>>> import numpy as np
>>> from numpy import linalg as LA
>>> np.set_printoptions(precision=1, suppress=True, linewidth=140)
>>> def tidy(a):
...     return np.round(a, 1) + 0
... 
>>> rng = np.random.default_rng(4497)
>>> E = np.eye(3, dtype=int)[rng.permutation(3)] * np.array([0, 1, 1])
>>> print(E)
[[0 1 0]
 [0 0 0]
 [0 0 1]]
>>> # triangular
>>> P = np.triu(np.array([[1, 1, 0], [1, 3, 1], [3, 3, 2]]), 1) + np.eye(3)
>>> out = P @ E @ LA.inv(P)
>>> print(tidy(LA.det(out)))
0.0
>>> print(np.poly(out))
[ 1. -1.  0.  0.]
>>> Uu, sig, Vh = LA.svd(E)
>>> print(sig)
[1. 1. 0.]
>>> out = Uu[:, :2] @ np.diag(sig[:2]) @ Vh[:2]
>>> print(out)
[[0. 1. 0.]
 [0. 0. 0.]
 [0. 0. 1.]]
>>> print(tidy(LA.norm(E - out) / LA.norm(E)))
0.0
>>> print(LA.matrix_rank(out))
2
>>> print(tidy(LA.norm(E - out, 2)), sig[2])
0.0 0.0
>>> lab = rng.permutation(3)
>>> print(lab)
[2 0 1]
>>> out = E[lab][:, lab]
>>> print(np.trace(out))
1
>>> print(np.allclose(out, E))
False
>>> print(out)
[[1 0 0]
 [0 0 1]
 [0 0 0]]
>>> print(tidy(LA.det(out)), tidy(LA.det(E[lab])))
0.0 0.0
>>> print(tidy(LA.svd(E, compute_uv=False)))
[1. 1. 0.]
>>> print(tidy(LA.norm(E, axis=0)))
[0. 1. 1.]
>>> out = np.array([[1, 2, 0], [1, 2, 2], [0, 0, 3]])
>>> basis = np.array([[2]])
>>> J = np.block([[out, np.zeros((3, 1))], [np.zeros((1, 3)), basis]])
>>> print(J)
[[1. 2. 0. 0.]
 [1. 2. 2. 0.]
 [0. 0. 3. 0.]
 [0. 0. 0. 2.]]
>>> print(tidy(LA.eigvals(J).sum().real))
8.0
>>> print(np.einsum("ii->", J))
8.0
>>> print(np.kron(np.eye(2, dtype=int), J))
[[1. 2. 0. 0. 0. 0. 0. 0.]
 [1. 2. 2. 0. 0. 0. 0. 0.]
 [0. 0. 3. 0. 0. 0. 0. 0.]
 [0. 0. 0. 2. 0. 0. 0. 0.]
 [0. 0. 0. 0. 1. 2. 0. 0.]
 [0. 0. 0. 0. 1. 2. 2. 0.]
 [0. 0. 0. 0. 0. 0. 3. 0.]
 [0. 0. 0. 0. 0. 0. 0. 2.]]
>>> print(tidy(LA.eigvals(J)))
[0. 3. 3. 2.]
>>> print(np.abs(np.diag(LA.qr(J)[1])) > 1e-9)
[ True False  True  True]
>>> try:
...     LA.inv(J)
... except LA.LinAlgError as e:
...     print(repr(e))
... 
LinAlgError('Singular matrix')
>>> print(np.allclose(J[:-1].T @ LA.lstsq(J[:-1].T, J[-1])[0], J[-1]))
False
>>> print(tidy(J @ LA.pinv(J) @ J))
[[1. 2. 0. 0.]
 [1. 2. 2. 0.]
 [0. 0. 3. 0.]
 [0. 0. 0. 2.]]
>>> print(LA.lstsq(J[:-1].T, J[-1])[2])
2
>>> def softmax(z):
...     e = np.exp(z - z.max(axis=-1, keepdims=True))
...     return e / e.sum(axis=-1, keepdims=True)
... 
>>> print(tidy(softmax(10 * J[0])))
[0. 1. 0. 0.]
>>> print(tidy(softmax(J[0])))
[0.2 0.6 0.1 0.1]
>>> scores = J @ J.T / np.sqrt(4)
>>> print(tidy(softmax(scores)[0] @ J))
[0.9 1.8 1.  0.1]
>>> print(tidy(softmax(scores + np.triu(np.full(scores.shape, -np.inf), 1))))
[[1.  0.  0.  0. ]
 [0.1 0.9 0.  0. ]
 [0.  0.2 0.8 0. ]
 [0.1 0.1 0.1 0.7]]
>>> M = np.load("arr.npy")
>>> print(M)
[[-0.1 -0.1 -0.3]
 [ 0.1 -0.2 -1.7]
 [ 0.2 -0.2  9.6]
 [ 0.2  0.7  3.1]
 [-0.1 -0.9 -1. ]
 [-0.2  0.1 -2.6]
 [-0.1  0.1  3.4]
 [ 0.   0.2  6.2]
 [-0.1  0.6 -3.4]
 [ 0.2  0.8 -3.1]
 [-0.3 -1.2  2.4]
 [-0.2  0.4 -5.5]
 [ 0.  -0.3 -0.6]
 [-0.1  0.2  3.8]
 [ 0.   0.3  0.8]
 [-0.4 -0.1  0.5]
 [ 0.   0.2 -0.6]
 [-0.1  0.1  2.5]
 [ 0.   0.2 -6.1]]
>>> Ac = M - M.mean(axis=0)
>>> Uu, sig, Vh = LA.svd(Ac, full_matrices=False)
>>> print((np.sign(Uu[:, 0]) == np.sign(Uu[0, 0])).astype(int))
[1 1 0 0 1 1 0 0 1 1 0 1 1 0 0 0 1 0 1]
>>> print(tidy(Ac.mean(axis=0)))
[0. 0. 0.]
>>> Ac = M - M.mean(axis=0)
>>> vecs = LA.svd(Ac)[2][:1]
>>> out = Ac - Ac @ vecs.T @ vecs
>>> print(LA.norm(out, axis=1).round(6).argmax())
10
>>> print(tidy(LA.norm(out) / LA.norm(Ac)))
0.1
>>> print(tidy(out.std(axis=0)))
[0.2 0.5 0. ]
>>> print(tidy(np.cov(Ac @ vecs.T, rowvar=False)))
15.4
>>> print(tidy(softmax(10 * M[11])))
[0. 1. 0.]
>>> scores = M @ M.T / np.sqrt(3)
>>> print(tidy(softmax(scores)[11] @ M))
[ 0.   0.2 -6. ]
>>> A = np.array([[0, 0, 1, 1], [0, 0, 1, 1], [1, 1, 0, 1], [1, 1, 1, 0]])
>>> print(A)
[[0 0 1 1]
 [0 0 1 1]
 [1 1 0 1]
 [1 1 1 0]]
>>> # columns 0 and 1 are equal
>>> print([round(float(x), 1) for x in LA.svd(A, compute_uv=False)[:3]])
[2.6, 1.6, 1.0]
>>> print(np.argsort(-LA.norm(A, axis=0).round(6), kind="stable")[:3])
[2 3 0]
>>> x0 = np.array([1, 3, 0, 0])
>>> h = np.maximum(A @ x0, 0)
>>> print(np.maximum(A @ (3 * x0), 0))
[ 0  0 12 12]
>>> print(h)
[0 0 4 4]
>>> print(np.flatnonzero(h > 1e-9))
[2 3]
>>> print(np.maximum(A @ x0, 0) - np.maximum(-A @ x0, 0))
[0 0 4 4]
>>> lab = rng.permutation(4)
>>> print(lab)
[1 2 3 0]
>>> out = A[lab][:, lab]
>>> print(np.diag(out))
[0 0 0 0]
>>> print(tidy(np.sort(np.abs(LA.eigvals(out)))))
[0.  1.  1.6 2.6]
>>> W0 = np.load("m.npy")
>>> print(W0)
[[ 9 -5  5  3]
 [-5  6 -2 -4]
 [ 5 -2  3  1]
 [ 3 -4  1  3]]
>>> f, v = W0[0], W0[1]
>>> print(f @ f)
140
>>> p = (f @ v) / (f @ f) * f
>>> print(tidy((v - p) @ f))
0.0
>>> print(tidy(v - p))
[ 1.2  2.5  1.5 -1.9]
>>> P = np.triu(np.array([[-1, -2, 1, 2], [-2, -2, 1, 1], [2, -1, 0, -2], [1, 0, -1, 1]]), 1) + np.eye(4)
>>> out = P @ A @ LA.inv(P)
>>> print(tidy(LA.det(out)))
0.0
>>> print(P @ A - A @ P)
[[ 3.  3.  0.  1.]
 [ 2.  2.  1.  3.]
 [-2.  0. -4. -3.]
 [ 0.  2. -2. -1.]]
>>> print(out)
[[  3.   9. -11. -37.]
 [  2.   6.  -6. -20.]
 [ -1.  -3.   2.  10.]
 [  1.   3.  -3. -11.]]
>>> print(LA.matrix_rank(out))
3
>>> print(tidy(np.poly(out)))
[ 1.  0. -5. -4.  0.]
>>> P = M @ LA.solve(M.T @ M, M.T)
>>> print(np.trace(P))
3.0
>>> print(tidy(np.diag(P)))
[0.  0.1 0.4 0.2 0.2 0.1 0.1 0.2 0.2 0.2 0.4 0.2 0.  0.1 0.  0.4 0.  0.1 0.1]
>>> print(tidy(P @ M[:, 1]))
[-0.1 -0.2 -0.2  0.7 -0.9  0.1  0.1  0.2  0.6  0.8 -1.2  0.4 -0.3  0.2  0.3 -0.1  0.2  0.1  0.2]
>>> X = np.load("sample18.npy")
>>> print(X)
[[  4.9  -4.7  -9.2]
 [  7.9   6.2  -1.4]
 [-11.7   4.9   0.2]
 [ 18.5  -5.1  -6. ]
 [ -9.3  10.9 -10. ]
 [  7.5   9.   -3.1]
 [ -4.4   0.2  10.3]
 [ -4.    1.3   2.2]
 [ -5.7  -2.   -2. ]
 [ -2.2  -5.9  -3.2]
 [  3.3  -3.5  -1.4]
 [  4.6   8.2  -9.9]
 [-10.5   4.7   1.5]
 [  1.   -9.2  -3. ]
 [ -2.9 -15.7  -4. ]
 [  0.1   3.9  -3.7]
 [ -6.1 -10.6  -4.2]
 [ -0.9  13.9 -10.6]
 [ -8.9 -10.2   2.6]
 [  8.   -9.2  -4.9]
 [  3.7   1.   -5.4]
 [-11.7  -6.3  -4.8]
 [ -9.2  -1.6   0.8]]
>>> C2 = E.T @ E
>>> print(C2)
[[0 0 0]
 [0 1 0]
 [0 0 1]]
>>> print(tidy(LA.svd(E, compute_uv=False) ** 2))
[1. 1. 0.]
>>> data = np.load("test6.npy")
>>> print(data)
[[ 1.5  5.6  2. ]
 [-0.3 -1.   1.3]
 [ 0.7 -0.3 -6.3]
 [-1.6  4.6 -0.3]
 [-3.  -0.4 -0.1]
 [ 1.2  3.2 -5.1]
 [-4.3 -0.1  1.9]
 [-1.6  1.2  3.1]
 [ 0.2 -2.6  5.2]
 [ 1.9  1.7  3.5]
 [-5.2  0.6  1.1]
 [ 0.7  4.2 -2.4]
 [-1.8  2.9  2.9]
 [-1.9  2.2  3.7]
 [-0.7 -3.3 -2.9]
 [-0.5  5.8 -0.1]
 [-3.6  2.9  2.6]
 [-1.6 -3.8 -0.5]
 [ 0.2 -1.3 -1.4]]
>>> x0 = np.array([7, -1, 1])
>>> print(tidy(data @ np.ones(3)))
[ 9.1  0.  -5.9  2.7 -3.5 -0.7 -2.5  2.7  2.8  7.1 -3.5  2.5  4.   4.  -6.9  5.2  1.9 -5.9 -2.5]
>>> print(LA.norm(data @ x0) <= LA.norm(data, 2) * LA.norm(x0) + 1e-9)
True
>>> x0 @ data
Traceback (most recent call last):
  File "<python-input-107>", line 1, in <module>
    x0 @ data
    ~~~^~~~~~
ValueError: matmul: Input operand 1 has a mismatch in its core dimension 0, with gufunc signature (n?,k),(k,m?)->(n?,m?) (size 19 is different from 3)
>>> print(tidy(data @ (2 * x0)))
[ 13.8   0.4  -2.2 -32.2 -41.4   0.2 -56.2 -18.6  18.4  30.2 -71.8  -3.4 -25.2 -23.6  -9.  -18.8 -51.  -15.8   2.6]
>>> Q, vecs = LA.qr(data[:, :2])[0], LA.qr(data[:, 2:])[0]
>>> sig = LA.svd(Q.T @ vecs, compute_uv=False)
>>> print(tidy(np.degrees(np.arccos(sig.clip(0, 1)))))
[71.1]
>>> print(tidy(LA.norm(Q @ Q.T - vecs @ vecs.T, 2)))
1.0
>>> print((sig > 0.9).sum())
0
>>> w, vecs = LA.eigh(W0)
>>> x0 = np.array([0, 3, 3, -1])
>>> print(tidy(LA.eigvalsh(W0[1:, 1:])))
[0.2 2.3 9.5]
>>> print(tidy(vecs * np.maximum(w, 0) @ vecs.T))
[[ 9. -5.  5.  3.]
 [-5.  6. -2. -4.]
 [ 5. -2.  3.  1.]
 [ 3. -4.  1.  3.]]
>>> dist = LA.norm(data[:, None] - data[None], axis=-1)
>>> print(LA.matrix_rank(dist ** 2))
5
>>> print(tidy(LA.norm(data - data.mean(axis=0), axis=1)))
[5.3 2.4 7.1 3.6 2.6 6.3 3.8 2.7 6.2 4.3 4.3 4.5 3.1 3.5 5.6 4.7 3.8 5.1 3.3]
>>> print(tidy(LA.norm(data, axis=1)))
[6.1 1.7 6.3 4.9 3.  6.1 4.7 3.7 5.8 4.3 5.3 4.9 4.5 4.7 4.4 5.8 5.3 4.2 1.9]
>>> print(dist.mean(axis=1).argmax())
2
>>> print(tidy(dist[:5, :5]))
[[ 0.   6.9 10.2  4.   7.8]
 [ 6.9  0.   7.7  6.   3.1]
 [10.2  7.7  0.   8.1  7.2]
 [ 4.   6.   8.1  0.   5.2]
 [ 7.8  3.1  7.2  5.2  0. ]]
>>> print(np.unravel_index(dist.round(6).argmax(), dist.shape))
(np.int64(5), np.int64(8))
>>> F = np.loadtxt("a.csv", delimiter=",")
>>> print(F)
[[ 4.  4.  4.]
 [ 4.  8.  8.]
 [ 4.  8. 12.]]
>>> Uu, sig = LA.svd(F)
Traceback (most recent call last):
  File "<python-input-127>", line 1, in <module>
    Uu, sig = LA.svd(F)
    ^^^^^^^
ValueError: too many values to unpack (expected 2)
>>> Uu, sig, Vh = LA.svd(F, full_matrices=False)
>>> print(tidy(sig / sig[0]))
[1.  0.1 0.1]
>>> print(tidy(np.abs(Vh[0])))
[0.3 0.6 0.7]
>>> print(tidy(Uu.T @ F @ Vh.T))
[[20.2  0.   0. ]
 [ 0.   2.6  0. ]
 [ 0.   0.   1.2]]
>>> print(np.allclose(Uu * sig @ Vh, F))
True
>>> print(np.abs(Uu[:, 0]).round(6).argmax())
2
>>> print((sig > 1e-8).sum())
3
>>> print(tidy(Uu.T @ Uu))
[[1. 0. 0.]
 [0. 1. 0.]
 [0. 0. 1.]]
>>> low = LA.cholesky(F)
>>> print(LA.eigvalsh(F).min() > 0)
True
>>> print(low @ low.T)
[[ 4.  4.  4.]
 [ 4.  8.  8.]
 [ 4.  8. 12.]]
>>> print(low)
[[2. 0. 0.]
 [2. 2. 0.]
 [2. 2. 2.]]
>>> print(np.diag(low) ** 2)
[4. 4. 4.]
>>> print(tidy(LA.eigvals(F)))
[20.2  2.6  1.2]
>>> print(np.einsum("ii->", F))
24.0
>>> print(tidy(LA.eigvals(F).sum().real))
24.0
>>> print(np.einsum("ij,ji->", F, F))
416.0
